$ python -q
>>> import numpy as np
>>> np.set_printoptions(precision=2, suppress=True, linewidth=140, floatmode="fixed")
>>> rnd = lambda a: np.round(a, 2) + 0
>>> sv = 5 * 0.9 ** np.arange(5)
>>> Q, _ = np.linalg.qr(np.array([[0.7, -0.1, -1.2, -1.7, 0.1],
...     [0.8, 0.4, 0.1, 0.1, 0.3],
...     [0.0, 1.2, 0.7, 0.8, 0.4],
...     [0.0, 0.2, 2.1, 0.2, -0.9],
...     [-0.8, -1.7, -1.8, 1.1, -0.1]]))
>>> rng = np.random.default_rng(22504)
>>> E = rng.normal(size=(17, 5)) * sv @ Q
>>> rnd(E)
array([[ -2.58,   3.41,   7.63,   1.15,   3.59],
       [ -0.20,   2.09,  -7.53,   0.53,  -0.08],
       [  7.85,   4.17,   2.04,   7.18,   3.49],
       [  4.00,  -1.52,   0.47,  -5.57,   4.11],
       [  1.62,   5.66,   1.12,  -4.83,  -5.18],
       [  3.60,   1.15,   3.53,  -3.03,   1.84],
       [  3.57,   8.37,   1.90,   5.50,  -2.32],
       [ -9.16,  -3.50,  -3.53,  -1.06,   5.99],
       [ -5.92,  -7.66,  -0.63,   3.88,  -3.57],
       [ -3.81,  -2.49,   3.11,  -1.22,  -5.31],
       [ -5.16,  -0.06,  -0.89,  -4.48,   2.18],
       [  2.22,  -2.00,  -2.35,   2.70,  -7.28],
       [  0.51,  -3.08,   1.36,   5.98,   3.81],
       [  2.47,   4.26,   2.78,  -3.09,  -1.48],
       [  2.41,   1.30,  -3.32,   3.80,  -6.49],
       [ -2.61,   4.65,  -1.41,  -6.58,  -2.41],
       [  4.63, -12.73,   5.25,   0.35,   5.42]])
>>> r0, r1 = E[3], E[10]
>>> rnd(r0 @ r0)
np.float64(66.41)
>>> p = (r0 @ r1) / (r0 @ r0) * r0
>>> rnd(p)
array([ 0.78, -0.30,  0.09, -1.08,  0.80])
>>> rnd(np.linalg.norm(r0 + r1) ** 2 + np.linalg.norm(r0 - r1) ** 2)
np.float64(237.25)
>>> labels = E[:, 0] > np.median(E[:, 0])
>>> r0 = E[labels].mean(axis=0) - E[~labels].mean(axis=0)
>>> rnd(r0)
array([ 6.88,  0.49,  1.37,  1.71, -0.23])
>>> np.argsort(-np.abs(r0).round(6), kind="stable")
array([0, 3, 2, 1, 4])
>>> cen = (E - E.mean(axis=0)) / E.std(axis=0)
>>> np.argwhere(np.abs(cen) > 2)
array([[ 0,  2],
       [ 1,  2],
       [ 7,  0],
       [16,  1]])
>>> rnd(cen.std(axis=0))
array([1.00, 1.00, 1.00, 1.00, 1.00])
>>> c = np.linalg.lstsq(np.delete(cen, 1, axis=1), cen[:, 1])[0]
>>> np.abs(c).argmax()
np.int64(0)
>>> rnd(c)
array([ 0.28, -0.04, -0.16, -0.26])
